% ipython --no-banner

In [1]: import numpy as np

In [2]: np.set_printoptions(precision=2, suppress=True, linewidth=140)

In [3]: def rd(a):
   ...:     return np.round(a, 2) + 0
   ...: 

In [4]: mat = np.load("test10.npy")

In [5]: mat
Out[5]: 
array([[0, 1, 3, 3, 1, 0, 3, 2, 2, 0, 3, 1, 3],
       [3, 2, 0, 0, 0, 2, 3, 2, 0, 0, 0, 3, 3],
       [1, 0, 0, 2, 3, 0, 3, 3, 0, 3, 0, 0, 3],
       [1, 1, 1, 2, 0, 2, 3, 1, 0, 3, 0, 2, 2],
       [2, 3, 3, 3, 1, 1, 3, 0, 0, 3, 1, 1, 3],
       [0, 2, 2, 3, 1, 1, 0, 3, 0, 0, 2, 1, 2],
       [2, 1, 3, 2, 3, 1, 1, 3, 0, 2, 1, 3, 2],
       [0, 0, 1, 2, 2, 0, 3, 3, 1, 1, 0, 3, 2],
       [3, 2, 3, 2, 0, 2, 0, 3, 0, 2, 3, 2, 1],
       [0, 1, 2, 0, 0, 1, 2, 1, 1, 3, 0, 1, 3],
       [1, 1, 2, 2, 2, 1, 3, 3, 1, 1, 3, 3, 0],
       [3, 1, 1, 3, 3, 0, 3, 1, 1, 2, 0, 3, 0],
       [1, 1, 1, 2, 1, 1, 3, 3, 1, 0, 0, 0, 0]])

In [6]: x0 = np.array([-3, 0, -3, -1, 3, 1, 2, -2, -2, 3, -2, 3, 3])

In [7]: rhs = mat @ x0

In [8]: rhs
Out[8]: array([ -5,  13,  22,  19,  11,  -6,   8,  17, -15,  16,   0,  11,  -6])

In [9]: rd(np.linalg.solve(mat, -3 * rhs))
Out[9]: array([ 9.,  0.,  9.,  3., -9., -3., -6.,  6.,  6., -9.,  6., -9., -9.])

In [10]: rd(np.linalg.solve(mat, rhs + mat[:, 4]))
Out[10]: array([-3.,  0., -3., -1.,  4.,  1.,  2., -2., -2.,  3., -2.,  3.,  3.])

In [11]: Y = np.array([[0, 2, -1],
    ...:     [2, -1, -2],
    ...:     [0, -2, 0],
    ...:     [-2, -1, 0],
    ...:     [-2, 1, 1],
    ...:     [0, 0, -2],
    ...:     [0, 1, 0],
    ...:     [-1, 2, 1],
    ...:     [-2, -1, -1],
    ...:     [-2, 0, 1],
    ...:     [0, 2, -1],
    ...:     [-2, 1, -2],
    ...:     [2, 2, 0]])

In [12]: mat @ Y
Out[12]: 
array([[ -8,   9,  -6],
       [  2,  20, -15],
       [-13,  18,   8],
       [ -9,   8,  -7],
       [ -4,   5,  -9],
       [ -5,   7,  -6],
       [-17,  14,  -5],
       [-17,  13,  -1],
       [ -9,  12, -13],
       [ -3,   5,  -3],
       [-19,  14,  -9],
       [-23,  10,  -6],
       [ -9,   6,  -2]])

In [13]: np.einsum("ik,kj->ji", mat, Y)
Out[13]: 
array([[ -8,   2, -13,  -9,  -4,  -5, -17, -17,  -9,  -3, -19, -23,  -9],
       [  9,  20,  18,   8,   5,   7,  14,  13,  12,   5,  14,  10,   6],
       [ -6, -15,   8,  -7,  -9,  -6,  -5,  -1, -13,  -3,  -9,  -6,  -2]])

In [14]: Y.T @ mat.T
Out[14]: 
array([[ -8,   2, -13,  -9,  -4,  -5, -17, -17,  -9,  -3, -19, -23,  -9],
       [  9,  20,  18,   8,   5,   7,  14,  13,  12,   5,  14,  10,   6],
       [ -6, -15,   8,  -7,  -9,  -6,  -5,  -1, -13,  -3,  -9,  -6,  -2]])

In [15]: np.linalg.matrix_rank(np.vstack([mat, Y.T]))
Out[15]: np.int64(13)

In [16]: np.einsum("ij,ij->i", mat, mat)
Out[16]: array([56, 48, 50, 38, 62, 37, 56, 42, 57, 31, 53, 53, 28])

In [17]: np.einsum("ij,ij->", mat, Y)
ValueError: operands could not be broadcast together with remapped shapes [original->remapped]: (13,13)->(13,13) (13,3)->(13,3) 


In [18]: np.einsum("ij->j", mat)
Out[18]: array([17, 16, 22, 26, 17, 12, 30, 28,  7, 20, 13, 23, 24])
